$ ipython --no-banner

In [1]: import numpy as np

In [2]: np.set_printoptions(precision=1, suppress=True, linewidth=140)

In [3]: u = np.array([0, 2, 3, 1])

In [4]: A = np.array([np.roll(u, i) for i in range(4)])

In [5]: print(A)
[[0 2 3 1]
 [1 0 2 3]
 [3 1 0 2]
 [2 3 1 0]]

In [6]: print(np.linalg.matrix_rank(A, rtol=0.1))
3

In [7]: print(np.argsort(-np.linalg.norm(A, axis=0).round(6), kind="stable")[:3])
[0 1 2]

In [8]: print(np.round(np.linalg.norm(A, 2) / np.linalg.norm(A), 1))
0.8

In [9]: proj = np.triu(np.array([[-3, -1, 2, 1], [1, -2, 2, 2], [-3, -4, 1, -1], [5, -1, 2, 5]]), 1) + np.eye(4)

In [10]: out = proj @ A @ np.linalg.inv(proj)

In [11]: print(np.round(np.poly(out), 1) + 0)
[  1.   0. -26. -60.   0.]

In [12]: print(np.trace(out), np.trace(A))
0.0 0

In [13]: print(np.linalg.matrix_rank(out))
3

In [14]: out = np.array([[-1, 0], [-1, -2], [-2, 0], [1, 0]])

In [15]: print(np.linalg.matrix_rank(A @ out))
2

In [16]: print(out.T @ A.T)
[[-7 -2 -2 -7]
 [-4  0 -2 -6]]

In [17]: print(np.einsum("ij,ij->i", A, A))
[14 14 14 14]

In [18]: print(np.einsum("ij->j", A))
[6 6 6 6]

In [19]: print(np.einsum("ik,kj->ij", A, out))
[[-7 -4]
 [-2  0]
 [-2 -2]
 [-7 -6]]

In [20]: print(np.vstack([A, out.T]).shape)
(6, 4)

In [21]: basis = np.array([[0, 3, 1], [3, 0, 0], [0, 3, 0]])

In [22]: rng = np.random.default_rng(9704)

In [23]: F = (rng.random((23, 3)) < 0.25) @ basis

In [24]: print(F)
[[0 0 0]
 [0 3 0]
 [3 3 1]
 [0 0 0]
 [0 0 0]
 [0 3 0]
 [0 0 0]
 [0 3 0]
 [0 3 1]
 [0 0 0]
 [3 3 0]
 [0 0 0]
 [0 3 0]
 [0 0 0]
 [3 0 0]
 [0 3 0]
 [0 3 1]
 [0 0 0]
 [3 0 0]
 [3 6 1]
 [3 3 1]
 [3 0 0]
 [0 0 0]]

In [25]: print(round(np.linalg.norm(F, "nuc"), 1))
20.1

In [26]: print(round(float(np.linalg.norm(F, 2)), 1))
12.3

In [27]: print(F[17] @ F[18])
0

In [28]: print(np.linalg.norm(F, axis=0))
[ 7.9 11.2  2.2]

In [29]: print(round(np.linalg.norm(F[17], 1), 1), np.round(np.linalg.norm(F[17], np.inf), 1))
0.0 0.0

In [30]: print(np.round(np.linalg.norm(F) ** 2 / np.linalg.norm(F, 2) ** 2, 1))
1.3

In [31]: print(round(np.linalg.norm(F[17] - F[18]), 1))
3.0

In [32]: cen = F - F.mean(axis=0)

In [33]: left, sigma, Vt = np.linalg.svd(cen, full_matrices=False)

In [34]: print(round(float((sigma ** 2).sum() ** 2 / (sigma ** 4).sum()), 1))
1.9

In [35]: print(np.linalg.matrix_rank(cen))
3

In [36]: print(sigma)
[8.7 6.2 1.5]

In [37]: print(np.searchsorted(np.cumsum(sigma ** 2) / (sigma ** 2).sum(), 0.9) + 1)
2

In [38]: arr = np.array([[1, 2, 0], [2, 1, 2], [0, 2, 1]])

In [39]: cen = F - F.mean(axis=0)

In [40]: V = np.linalg.svd(cen)[2][:2]

In [41]: out = cen - cen @ V.T @ V

In [42]: print(np.round(np.diag(V.T @ V), 1) + 0)
[1. 1. 0.]

In [43]: print((cen @ V.T).std(axis=0))
[1.8 1.3]

In [44]: print(np.linalg.norm(out, axis=1).round(6).argmax())
8

In [45]: W0 = np.loadtxt("data.csv", delimiter=",")

In [46]: print(W0)
[[ -0.8  -7.3  -7.5]
 [ -0.4 -10.4  -9.9]
 [ -0.9   5.7   2.9]
 [ -4.5  -1.4  -4.7]
 [ -2.7  12.8   5.7]
 [  2.9 -19.3 -11.6]
 [  0.1  37.8  25.6]
 [  2.9   9.3  10.5]
 [ -5.7  -0.9  -8. ]
 [ -7.3  18.1   3.5]
 [ -2.4  12.4   5.1]
 [ -1.6   6.2   3.3]
 [ -0.9  35.8  26. ]
 [  1.6   9.    7.4]
 [ -1.7   3.5  -0.4]
 [ -0.3  -0.6  -1. ]
 [ -7.1  11.2  -0.9]
 [ -0.3   4.5   0.4]
 [ -0.5   9.6   8.2]
 [  2.2  -6.7  -1.8]
 [ -3.4  25.2  13. ]
 [ -3.4  20.8  10.5]
 [ -1.6   1.4  -0.1]
 [  2.4 -39.5 -24.2]
 [ -2.   22.   11.6]
 [  8.4   5.9  14.2]]

In [47]: proj = W0 @ np.linalg.solve(W0.T @ W0, W0.T)

In [48]: print(np.round(np.linalg.eigvalsh(proj), 1) + 0)
[0. 0. 0. 0. 0. 0. 0. 0. 0. 0. 0. 0. 0. 0. 0. 0. 0. 0. 0. 0. 0. 0. 0. 1. 1. 1.]

In [49]: print(np.round(np.diag(proj), 1) + 0)
[0.1 0.2 0.  0.2 0.  0.1 0.3 0.1 0.1 0.2 0.  0.  0.3 0.1 0.  0.  0.2 0.2 0.1 0.  0.1 0.1 0.  0.2 0.1 0.3]

In [50]: x = np.array([-2, 1, -1])

In [51]: target = W0 @ x

In [52]: print(np.linalg.lstsq(W0, target)[0])
[-2.  1. -1.]

In [53]: print(target)
[  1.8   0.3   4.6  12.3  12.5 -13.5  12.   -7.   18.5  29.2  12.1   6.1  11.6  -1.6   7.3   1.   26.3   4.7   2.4  -9.3  19.   17.1   4.7
 -20.1  14.4 -25.1]

In [54]: target = target + 0.1 * rng.normal(size=26)

In [55]: print(target)
[  1.8   0.2   4.5  12.3  12.6 -13.4  12.2  -6.9  18.4  29.2  12.    6.1  11.6  -1.7   7.1   0.9  26.3   4.7   2.4  -9.3  19.1  17.1   4.7
 -20.1  14.4 -25.1]

In [56]: beta, *_ = np.linalg.lstsq(W0, target)

In [57]: print(round(float(np.linalg.norm(target - W0 @ beta)), 1))
0.4

In [58]: cen = W0 - W0.mean(axis=1)
ValueError: operands could not be broadcast together with shapes (26,3) (26,) 


In [59]: cen = W0 - W0.mean(axis=0)

In [60]: left, sigma, Vt = np.linalg.svd(cen, full_matrices=False)

In [61]: print(np.linalg.matrix_rank(cen))
3

In [62]: print(np.searchsorted(np.cumsum(sigma ** 2) / (sigma ** 2).sum(), 0.9) + 1)
1

In [63]: out = np.c_[W0[:, :1] @ np.array([[3]]), np.array([1, -1, -1, 0, -3, -2, -3, 3, -2, -2, -1, -1, 0, 3, -2, -2, 3, -3, -2, -2, 3, -3, -2, -3, -3, 2])]

In [64]: print(out)
[[ -2.4   1. ]
 [ -1.2  -1. ]
 [ -2.7  -1. ]
 [-13.5   0. ]
 [ -8.1  -3. ]
 [  8.7  -2. ]
 [  0.3  -3. ]
 [  8.7   3. ]
 [-17.1  -2. ]
 [-21.9  -2. ]
 [ -7.2  -1. ]
 [ -4.8  -1. ]
 [ -2.7   0. ]
 [  4.8   3. ]
 [ -5.1  -2. ]
 [ -0.9  -2. ]
 [-21.3   3. ]
 [ -0.9  -3. ]
 [ -1.5  -2. ]
 [  6.6  -2. ]
 [-10.2   3. ]
 [-10.2  -3. ]
 [ -4.8  -2. ]
 [  7.2  -3. ]
 [ -6.   -3. ]
 [ 25.2   2. ]]

In [65]: print(np.linalg.matrix_rank(out))
2
